$ python3 -q
>>> import numpy as np
>>> from numpy import linalg as LA
>>> np.set_printoptions(precision=3, suppress=True, linewidth=160)
>>> def tidy(a):
...     return np.round(a, 3) + 0
... 
>>> J = np.loadtxt("data.csv", delimiter=",")
>>> J
array([[-6.   , -2.964, -3.043, -2.98 , -3.014],
       [ 0.042,  0.013, -0.046, -0.022, -0.024],
       [-4.001, -1.991, -1.989, -2.021, -1.973]])
>>> tidy(LA.norm(J, 2) / LA.norm(J))
np.float64(1.0)
>>> [round(float(x), 3) for x in LA.svd(J, compute_uv=False)[:3]]
[10.194, 0.078, 0.043]
>>> print(LA.cond(J) > 100)
True
>>> U, sv, Vh = LA.svd(J)
>>> np.argmax(sv[:-1] / (sv[1:] + 1e-6)) + 1
np.int64(1)
>>> print(tidy(sv))
[10.194  0.078  0.043]
>>> out = U[:, :1] @ np.diag(sv[:1]) @ Vh[:1]
>>> print(LA.matrix_rank(out))
1
>>> tidy(np.abs(J - out).max())
np.float64(0.047)
>>> tidy(out)
array([[-6.003, -2.972, -3.026, -2.997, -2.999],
       [ 0.001,  0.001,  0.001,  0.001,  0.001],
       [-3.996, -1.978, -2.014, -1.995, -1.996]])
>>> tidy(LA.norm(J - out, 2)), tidy(sv[1])
(np.float64(0.078), np.float64(0.078))
>>> print(tidy(out[2] @ out[0]))
47.93
>>> tidy(LA.norm(out[2], 1)), tidy(LA.norm(out[2], np.inf))
(np.float64(11.98), np.float64(3.996))
>>> tidy(LA.norm(out, 1)), tidy(LA.norm(out, np.inf))
(np.float64(10.0), np.float64(17.998))
>>> theta = np.radians(120)
>>> R = np.eye(5)
>>> R[1, 1] = R[4, 4] = np.cos(theta)
>>> R[1, 4], R[4, 1] = -np.sin(theta), np.sin(theta)
>>> tidy(R)
array([[ 1.   ,  0.   ,  0.   ,  0.   ,  0.   ],
       [ 0.   , -0.5  ,  0.   ,  0.   , -0.866],
       [ 0.   ,  0.   ,  1.   ,  0.   ,  0.   ],
       [ 0.   ,  0.   ,  0.   ,  1.   ,  0.   ],
       [ 0.   ,  0.866,  0.   ,  0.   , -0.5  ]])
>>> out = J @ R.T
>>> print(tidy(out))
[[-6.     4.092 -3.043 -2.98  -1.06 ]
 [ 0.042  0.014 -0.046 -0.022  0.023]
 [-4.001  2.704 -1.989 -2.021 -0.738]]
>>> tidy(LA.svd(J, compute_uv=False)), tidy(LA.svd(out, compute_uv=False))
(array([10.194,  0.078,  0.043]), array([10.194,  0.078,  0.043]))
>>> r0, v = J[1], J[2]
>>> tidy(r0 @ v)
np.float64(-0.011)
>>> print(tidy(r0 @ r0))
0.005
>>> p = (r0 @ v) / (r0 @ r0) * r0
>>> LA.matrix_rank(np.outer(r0, v))
np.int64(1)
>>> tidy(p)
array([-0.087, -0.027,  0.096,  0.046,  0.05 ])
>>> print(tidy(LA.norm(r0 + v) ** 2 + LA.norm(r0 - v) ** 2))
63.821
>>> data = np.load("a.npy")
>>> data
array([[-2.28 ,  1.247, -0.372,  1.665, -0.613,  1.996, -3.164,  1.118],
       [-2.814,  1.557, -2.943,  0.853,  0.984,  2.083, -0.459, -0.905],
       [ 0.869, -0.001,  1.734, -1.245,  2.174,  2.238,  0.698, -0.375],
       [ 0.008, -2.468, -2.718,  1.079, -0.967, -2.   , -3.066, -2.137],
       [-1.17 ,  1.289, -0.751,  1.483, -5.163, -2.045,  1.122,  0.148],
       [ 4.326, -1.07 ,  0.024, -2.206, -3.444,  0.102,  2.152, -0.722],
       [-2.488,  0.864, -0.938,  1.345,  2.685,  1.179, -1.331, -1.276],
       [-1.871, -3.821, -0.861, -3.898,  2.166, -1.387, -4.127, -0.046],
       [-1.968, -2.141, -2.775,  2.937,  0.986,  1.031, -4.282,  1.678],
       [ 0.18 , -1.645, -0.532, -0.51 , -2.928,  0.188, -2.296, -2.452],
       [ 0.429,  3.048, -0.609, -2.114, -0.953,  0.48 , -0.593, -0.957],
       [-1.789,  2.968, -1.469,  1.541, -2.453,  1.418, -0.35 , -0.031],
       [ 2.007, -2.19 ,  0.36 ,  5.332, -1.121,  0.156, -0.204, -1.774],
       [ 1.24 , -3.296, -3.119,  0.53 ,  0.649, -0.612, -0.412, -0.591],
       [ 1.742,  2.108, -1.104, -1.845,  1.761, -1.732, -2.478, -0.216],
       [ 5.062, -4.322, -1.88 , -2.348, -0.664,  2.46 , -3.184,  1.047],
       [ 2.011, -0.402, -0.67 , -1.67 ,  2.521, -2.022,  0.492, -1.418],
       [-0.262,  3.783, -7.055,  2.011, -4.106, -0.227, -2.974,  0.944],
       [ 1.199,  0.964, -1.304, -1.892,  3.776,  0.516, -2.656, -0.509],
       [-2.134,  0.436,  1.528,  1.14 , -0.264, -1.477,  3.88 , -1.024],
       [ 0.276,  2.542, -4.08 ,  1.885, -1.555, -0.268, -0.37 ,  2.201],
       [-2.931,  2.644, -1.308,  2.497,  4.249,  1.95 , -2.968,  3.131],
       [-3.246, -0.462,  5.542, -2.726,  1.66 ,  2.985, -0.642, -0.253],
       [-3.421, -3.047,  0.359,  1.036, -0.616, -0.411, -1.385, -0.233],
       [-0.756,  1.27 ,  0.894,  1.428,  6.771,  0.658,  1.868, -0.284],
       [ 2.762,  2.014,  1.786,  1.237,  5.029,  0.197, -1.928,  0.547],
       [-0.818, -1.851, -5.153, -0.493,  5.544,  0.13 ,  1.51 , -4.544],
       [ 2.781, -2.655,  4.105,  3.217, -5.119, -0.105,  3.186,  0.228],
       [-1.928, -1.778, -1.041,  0.578, -1.836,  2.582,  0.467,  0.709],
       [-1.277,  2.792,  3.833,  0.406, -1.279, -0.113,  0.432, -0.605],
       [-0.25 , -0.038, -0.818,  0.888,  0.749,  0.356,  4.019,  0.112],
       [ 1.29 ,  3.216,  3.377,  0.47 ,  0.318,  0.214, -0.983,  1.093],
       [ 1.906,  0.197,  3.296, -0.301, -0.35 ,  3.495, -1.909,  0.502]])
>>> Xc = data - data.mean(axis=0)
>>> U, sv, Vh = LA.svd(Xc, full_matrices=False)
>>> np.abs(Vh[0]).argmax()
np.int64(4)
>>> tidy(Vh[0] * np.sign(Vh[0, np.abs(Vh[0]).argmax()]))
array([-0.211,  0.082, -0.169, -0.171,  0.902,  0.086, -0.265, -0.023])
>>> tidy(sv)
array([17.216, 16.138, 14.522, 12.235, 11.515,  9.756,  7.598,  5.83 ])
>>> O, R = LA.qr(data)
>>> tidy(O.T @ O)
array([[1., 0., 0., 0., 0., 0., 0., 0.],
       [0., 1., 0., 0., 0., 0., 0., 0.],
       [0., 0., 1., 0., 0., 0., 0., 0.],
       [0., 0., 0., 1., 0., 0., 0., 0.],
       [0., 0., 0., 0., 1., 0., 0., 0.],
       [0., 0., 0., 0., 0., 1., 0., 0.],
       [0., 0., 0., 0., 0., 0., 1., 0.],
       [0., 0., 0., 0., 0., 0., 0., 1.]])
>>> tidy(np.trace(O @ O.T))
np.float64(8.0)
>>> np.allclose(R.T @ R, data.T @ data)
True
>>> E = np.loadtxt("sample2.csv", delimiter=",")
>>> print(E)
[[ 4.  4.  4.  4.  4.]
 [ 4.  8.  8.  8.  8.]
 [ 4.  8. 12. 12. 12.]
 [ 4.  8. 12. 16. 16.]
 [ 4.  8. 12. 16. 20.]]
>>> ev, vecs = LA.eig(E)
>>> tidy(np.sort(LA.eigvals(LA.inv(E))))
array([0.02 , 0.173, 0.429, 0.708, 0.921])
>>> tidy(np.prod(ev))
np.float64(1024.0)
>>> tidy(ev)
array([49.374,  5.795,  2.332,  1.413,  1.086])
>>> tidy(np.sort(LA.eigvals(E.T)))
array([ 1.086,  1.413,  2.332,  5.795, 49.374])
>>> print(tidy(E @ vecs[:, 0] - ev[0] * vecs[:, 0]))
[0. 0. 0. 0. 0.]
>>> ev, vecs = LA.eigvalsh(E)
Traceback (most recent call last):
  File "<python-input-54>", line 1, in <module>
    ev, vecs = LA.eigvalsh(E)
    ^^^^^^^^
ValueError: too many values to unpack (expected 2)
>>> ev, vecs = LA.eigh(E)
>>> tidy(LA.eigvalsh(E @ E))
array([   1.18 ,    1.997,    5.438,   33.579, 2437.807])
>>> print((ev > 1e-8).sum(), (ev < -1e-8).sum())
5 0
>>> tidy(np.abs(vecs[:, -1]))
array([0.17 , 0.326, 0.456, 0.549, 0.597])
>>> tidy(ev)
array([ 1.086,  1.413,  2.332,  5.795, 49.374])
>>> np.abs(vecs[:, -1]).round(6).argmax()
np.int64(4)
>>> tidy(LA.eigvalsh(E + 2 * np.eye(5)))
array([ 3.086,  3.413,  4.332,  7.795, 51.374])
>>> np.unique(ev.round(6) + 0, return_counts=True)[1]
array([1, 1, 1, 1, 1])
